$ python -q
>>> import numpy as np
>>> import numpy.linalg as la
>>> np.set_printoptions(suppress=True, linewidth=160)
>>> M = np.loadtxt("mat.csv", delimiter=",")
>>> M
array([[ 0., -3.,  0.,  0.,  0.,  0.,  0.,  0.,  0.],
       [-3.,  0.,  0.,  0.,  0.,  0.,  0.,  0.,  0.],
       [ 0.,  0.,  0.,  0.,  0.,  0.,  0.,  0.,  0.],
       [ 0.,  0.,  0.,  0.,  0.,  0.,  0.,  0.,  3.],
       [ 0.,  0.,  0., -1.,  0.,  0.,  0.,  0.,  0.],
       [ 0.,  0.,  0.,  0.,  0.,  0.,  0., -3.,  0.],
       [ 0.,  0.,  0.,  0.,  3.,  0.,  0.,  0.,  0.],
       [ 0.,  0.,  0.,  0.,  0.,  0.,  1.,  0.,  0.],
       [ 0.,  0., -2.,  0.,  0.,  0.,  0.,  0.,  0.]])
>>> U, sigma, vt = la.svd(M)
>>> evecs = vt[:(sigma > 1e-8).sum()]
>>> rng = np.random.default_rng(753308)
>>> vec = M[3] + 2 * M[1] + rng.integers(2) * np.eye(9)[5]
>>> vec
array([-6.,  0.,  0.,  0.,  0.,  1.,  0.,  0.,  3.])
>>> round(float(la.norm(vec - evecs.T @ evecs @ vec)), 1)
1.0
>>> np.diag(evecs.T @ evecs)
array([1., 1., 1., 1., 1., 0., 1., 1., 1.])
>>> la.matrix_rank(np.vstack([M, vec]))
np.int64(9)
>>> U, sigma, vt = la.svd(M)
>>> np.argmax(sigma[:-1] / (sigma[1:] + 1e-6)) + 1
np.int64(8)
>>> sigma
array([3., 3., 3., 3., 3., 2., 1., 1., 0.])
>>> M2 = U[:, :8] @ np.diag(sigma[:8]) @ vt[:8]
>>> np.round(la.norm(M - M2, 2), 1), sigma[8]
(np.float64(0.0), np.float64(0.0))
>>> M2
array([[ 0., -3.,  0.,  0.,  0.,  0.,  0.,  0.,  0.],
       [-3.,  0.,  0.,  0.,  0.,  0.,  0.,  0.,  0.],
       [ 0.,  0.,  0.,  0.,  0.,  0.,  0.,  0.,  0.],
       [ 0.,  0.,  0.,  0.,  0.,  0.,  0.,  0.,  3.],
       [ 0.,  0.,  0., -1.,  0.,  0.,  0.,  0.,  0.],
       [ 0.,  0.,  0.,  0.,  0.,  0.,  0., -3.,  0.],
       [ 0.,  0.,  0.,  0.,  3.,  0.,  0.,  0.,  0.],
       [ 0.,  0.,  0.,  0.,  0.,  0.,  1.,  0.,  0.],
       [ 0.,  0., -2.,  0.,  0.,  0.,  0.,  0.,  0.]])
>>> np.abs(M - M2).max()
np.float64(0.0)
